$ python -q
>>> import numpy as np
>>> from numpy import linalg as LA
>>> np.set_printoptions(suppress=True, linewidth=100)
>>> data = np.loadtxt("m.csv", delimiter=",")
>>> data
array([[-13.14, -25.57,   6.5 ],
       [-11.59, -22.79,   5.44],
       [ -8.14, -16.36,   3.22],
       [ -7.35, -14.82,   2.74],
       [ -4.41,  -8.87,   1.18],
       [ -3.26,  -6.39,   0.7 ],
       [ -3.15,  -6.15,   0.67],
       [ -1.73,  -2.99,   0.29],
       [ -0.31,  -0.36,   0.09],
       [ -0.28,  -0.31,   0.08],
       [ -0.23,  -0.26,   0.07],
       [  0.25,   0.23,  -0.1 ],
       [  0.92,   0.63,  -0.46],
       [  1.81,   0.95,  -1.1 ],
       [  2.3 ,   1.08,  -1.5 ],
       [  3.82,   1.44,  -2.87],
       [  5.39,   1.84,  -4.39],
       [  8.64,   2.78,  -7.68],
       [  8.69,   2.8 ,  -7.73],
       [  8.77,   2.82,  -7.82],
       [ 10.9 ,   3.54, -10.02],
       [ 10.9 ,   3.54, -10.03],
       [ 22.45,   8.32, -22.22]])
>>> A2 = np.c_[data[:, :1] @ np.array([[2]]), np.array([2, 4, 1, 3, 5, 1, 4, 3, 5, 1, 5, 1, 0, 5, 2, 1, 1, 4, 5, 2, 0, 4, 5])]
>>> A2
array([[-26.28,   2.  ],
       [-23.18,   4.  ],
       [-16.28,   1.  ],
       [-14.7 ,   3.  ],
       [ -8.82,   5.  ],
       [ -6.52,   1.  ],
       [ -6.3 ,   4.  ],
       [ -3.46,   3.  ],
       [ -0.62,   5.  ],
       [ -0.56,   1.  ],
       [ -0.46,   5.  ],
       [  0.5 ,   1.  ],
       [  1.84,   0.  ],
       [  3.62,   5.  ],
       [  4.6 ,   2.  ],
       [  7.64,   1.  ],
       [ 10.78,   1.  ],
       [ 17.28,   4.  ],
       [ 17.38,   5.  ],
       [ 17.54,   2.  ],
       [ 21.8 ,   0.  ],
       [ 21.8 ,   4.  ],
       [ 44.9 ,   5.  ]])
>>> np.round(LA.norm(A2 - data @ LA.lstsq(data, A2)[0], axis=0), 2) + 0
array([ 0.  , 11.42])
>>> G = data.T @ data
>>> np.allclose(G, G.T)
True
>>> np.round(LA.svd(data, compute_uv=False) ** 2, 2)
array([3684.01,  755.97,    3.13])
>>> LA.matrix_rank(G)
np.int64(3)
>>> np.round(np.diag(G), 2)
array([1492.31, 1952.84,  997.96])
>>> (data @ data.T).shape
(23, 23)
>>> vec = np.array([8, 8, 6])
>>> data @ np.eye(3)[0]
array([-13.14, -11.59,  -8.14,  -7.35,  -4.41,  -3.26,  -3.15,  -1.73,  -0.31,  -0.28,  -0.23,
         0.25,   0.92,   1.81,   2.3 ,   3.82,   5.39,   8.64,   8.69,   8.77,  10.9 ,  10.9 ,
        22.45])
>>> LA.norm(data @ vec) <= LA.norm(data, 2) * LA.norm(vec) + 1e-9
np.True_
